In [1]: import numpy as np

In [2]: import numpy.linalg as la

In [3]: np.set_printoptions(precision=2, suppress=True, linewidth=100)

In [4]: E = np.array([[-0.95, 1.0, -3.0, 2.0],
   ...:     [0.0, 3.05, -2.0, -2.0],
   ...:     [-2.0, 2.0, -1.95, -2.0],
   ...:     [-1.0, 1.0, -3.0, 2.05]])

In [5]: f, g = E[1], E[0]

In [6]: f @ g
Out[6]: np.float64(5.05)

In [7]: pr = (f @ g) / (f @ f) * f

In [8]: pr
Out[8]: array([ 0.  ,  0.89, -0.58, -0.58])

In [9]: round(float((g - pr) @ f), 2)
Out[9]: 0.0

In [10]: Y = E / np.sqrt((E ** 2).mean(axis=1, keepdims=True))

In [11]: E - E.mean(axis=1, keepdims=True)
Out[11]: 
array([[-0.71,  1.24, -2.76,  2.24],
       [ 0.24,  3.29, -1.76, -1.76],
       [-1.01,  2.99, -0.96, -1.01],
       [-0.76,  1.24, -2.76,  2.29]])

In [12]: Y[0]
Out[12]: array([-0.49,  0.52, -1.55,  1.04])

In [13]: la.matrix_rank(Y) == la.matrix_rank(E)
Out[13]: np.True_

In [14]: la.matrix_rank(E - E.mean(axis=1, keepdims=True))
Out[14]: np.int64(3)

In [15]: rng = np.random.default_rng(14)

In [16]: lab = rng.permutation(4)

In [17]: lab
Out[17]: array([0, 3, 2, 1])

In [18]: Y = E[lab][:, lab]

In [19]: np.round(np.trace(Y), 2)
Out[19]: np.float64(2.2)

In [20]: Y
Out[20]: 
array([[-0.95,  2.  , -3.  ,  1.  ],
       [-1.  ,  2.05, -3.  ,  1.  ],
       [-2.  , -2.  , -1.95,  2.  ],
       [ 0.  , -2.  , -2.  ,  3.05]])

In [21]: vals, evecs = la.eig(Y)

In [22]: np.round(np.prod(vals), 2)
Out[22]: np.float64(-1.13)

In [23]: vals
Out[23]: array([-3.27,  0.05,  2.05,  3.37])

In [24]: np.sort(la.eigvals(la.inv(Y)))
Out[24]: array([-0.31,  0.3 ,  0.49, 20.  ])

In [25]: mat = np.array([[-1, 1, -3, -3, -2],
    ...:     [1, 3, -2, -3, -1],
    ...:     [-1, 0, 0, -1, 2],
    ...:     [2, 3, 0, 1, -2],
    ...:     [-3, 3, 0, 3, -3]])

In [26]: mat
Out[26]: 
array([[-1,  1, -3, -3, -2],
       [ 1,  3, -2, -3, -1],
       [-1,  0,  0, -1,  2],
       [ 2,  3,  0,  1, -2],
       [-3,  3,  0,  3, -3]])

In [27]: U, sigma, Vt = la.svd(mat)

In [28]: sigma
Out[28]: array([7.06, 6.21, 3.9 , 2.11, 0.15])

In [29]: np.argmax(sigma[:-1] / (sigma[1:] + 1e-6)) + 1
Out[29]: np.int64(4)

In [30]: Y = U[:, :4] @ np.diag(sigma[:4]) @ Vt[:4]

In [31]: Y.round(2) + 0
Out[31]: 
array([[-1.01,  1.  , -2.95, -3.03, -2.02],
       [ 1.01,  3.  , -2.06, -2.96, -0.97],
       [-1.01,  0.  ,  0.06, -1.04,  1.97],
       [ 1.99,  3.  ,  0.06,  0.96, -2.03],
       [-3.  ,  3.  , -0.02,  3.01, -2.99]])

In [32]: np.round(np.abs(mat - Y).max(), 2)
Out[32]: np.float64(0.06)

In [33]: round(float(la.norm(mat - Y) / la.norm(mat)), 2)
Out[33]: 0.01

In [34]: f = np.array([0, 0])

In [35]: np.correlate(Y[3], Y[0], "full")
Out[35]: array([ -4.02, -12.09, -15.09,  -9.  ,   2.  ,   0.34,   6.89,  -3.  ,   2.05])

In [36]: np.convolve(Y[3], f)
Out[36]: array([0., 0., 0., 0., 0., 0.])

In [37]: np.polyval(f, Y[3])
Out[37]: array([0., 0., 0., 0., 0.])

In [38]: np.sort(np.abs(la.eigvals(mat)))
Out[38]: array([0.7 , 1.1 , 3.85, 4.27, 4.27])

In [39]: np.allclose(mat @ mat.T, mat.T @ mat)
Out[39]: False

In [40]: round(la.det(mat), 2)
Out[40]: np.float64(54.0)

In [41]: (mat + mat.T) / 2
Out[41]: 
array([[-1. ,  1. , -2. , -0.5, -2.5],
       [ 1. ,  3. , -1. ,  0. ,  1. ],
       [-2. , -1. ,  0. , -0.5,  1. ],
       [-0.5,  0. , -0.5,  1. ,  0.5],
       [-2.5,  1. ,  1. ,  0.5, -3. ]])

In [42]: round(float(np.abs(la.eigvals(mat)).max()), 2)
Out[42]: 4.27

In [43]: np.trace(mat)
Out[43]: np.int64(0)

In [44]: np.allclose(mat, mat.T)
Out[44]: False

In [45]: mat @ mat
Out[45]: 
array([[  5, -13,   1,  -6,   7],
       [  1,  -2,  -9, -16,   0],
       [ -7,   2,   3,   8,  -2],
       [  9,   8, -12, -20,  -3],
       [ 21,   6,   3,  -6,   6]])

In [46]: x0 = np.array([-1, -3, 2, 3, 1])

In [47]: rhs = mat @ x0

In [48]: rhs
Out[48]: array([-19, -24,   0, -10,   0])

In [49]: la.solve(mat, rhs + mat[:, 1])
Out[49]: array([-1., -2.,  2.,  3.,  1.])

In [50]: la.solve(mat.T, mat[2])
Out[50]: array([-0.,  0.,  1., -0., -0.])

In [51]: X = 0.9 ** np.abs(np.subtract.outer(np.arange(6), np.arange(6)))

In [52]: X
Out[52]: 
array([[1.  , 0.9 , 0.81, 0.73, 0.66, 0.59],
       [0.9 , 1.  , 0.9 , 0.81, 0.73, 0.66],
       [0.81, 0.9 , 1.  , 0.9 , 0.81, 0.73],
       [0.73, 0.81, 0.9 , 1.  , 0.9 , 0.81],
       [0.66, 0.73, 0.81, 0.9 , 1.  , 0.9 ],
       [0.59, 0.66, 0.73, 0.81, 0.9 , 1.  ]])

In [53]: # symmetric, so the eigenvalues are real

In [54]: Lm = la.cholesky(X)

In [55]: Lm @ Lm.T
Out[55]: 
array([[1.  , 0.9 , 0.81, 0.73, 0.66, 0.59],
       [0.9 , 1.  , 0.9 , 0.81, 0.73, 0.66],
       [0.81, 0.9 , 1.  , 0.9 , 0.81, 0.73],
       [0.73, 0.81, 0.9 , 1.  , 0.9 , 0.81],
       [0.66, 0.73, 0.81, 0.9 , 1.  , 0.9 ],
       [0.59, 0.66, 0.73, 0.81, 0.9 , 1.  ]])

In [56]: np.diag(Lm) ** 2
Out[56]: array([1.  , 0.19, 0.19, 0.19, 0.19, 0.19])

In [57]: X / np.sqrt(np.outer(np.diag(X), np.diag(X)))
Out[57]: 
array([[1.  , 0.9 , 0.81, 0.73, 0.66, 0.59],
       [0.9 , 1.  , 0.9 , 0.81, 0.73, 0.66],
       [0.81, 0.9 , 1.  , 0.9 , 0.81, 0.73],
       [0.73, 0.81, 0.9 , 1.  , 0.9 , 0.81],
       [0.66, 0.73, 0.81, 0.9 , 1.  , 0.9 ],
       [0.59, 0.66, 0.73, 0.81, 0.9 , 1.  ]])
